$ python -q
>>> import numpy as np
>>> import numpy.linalg as la
>>> np.set_printoptions(suppress=True, linewidth=100)
>>> def rd(a):
...     return np.round(a, 1) + 0
... 
>>> J = np.loadtxt("x.csv", delimiter=",")
>>> J
array([[ 9.6,  3.7,  2.4],
       [ 7.7,  1.7,  3.8],
       [10. ,  5.6,  2.2],
       [ 9.4,  2.3,  1.7],
       [ 9.4,  3.4,  3.9],
       [ 9.9,  4.1,  2.9],
       [ 8.3,  3.3,  4.2],
       [10.7,  1.8,  1.7],
       [ 9.6,  2.7,  2.2],
       [10.7,  2.8,  2.9],
       [ 7.9,  2. ,  4. ],
       [ 9.6,  4.1,  4.1],
       [ 8. ,  2.3,  3.8],
       [ 7. ,  2.4,  1.8],
       [10.7,  3.6,  2.5],
       [ 5.8,  2.2,  3.2]])
>>> x0 = np.array([1, 1, 1])
>>> J * x0
array([[ 9.6,  3.7,  2.4],
       [ 7.7,  1.7,  3.8],
       [10. ,  5.6,  2.2],
       [ 9.4,  2.3,  1.7],
       [ 9.4,  3.4,  3.9],
       [ 9.9,  4.1,  2.9],
       [ 8.3,  3.3,  4.2],
       [10.7,  1.8,  1.7],
       [ 9.6,  2.7,  2.2],
       [10.7,  2.8,  2.9],
       [ 7.9,  2. ,  4. ],
       [ 9.6,  4.1,  4.1],
       [ 8. ,  2.3,  3.8],
       [ 7. ,  2.4,  1.8],
       [10.7,  3.6,  2.5],
       [ 5.8,  2.2,  3.2]])
>>> la.norm(J @ x0) <= la.norm(J, 2) * la.norm(x0) + 1e-9
np.True_
>>> J @ np.eye(3)[0]
array([ 9.6,  7.7, 10. ,  9.4,  9.4,  9.9,  8.3, 10.7,  9.6, 10.7,  7.9,  9.6,  8. ,  7. , 10.7,
        5.8])
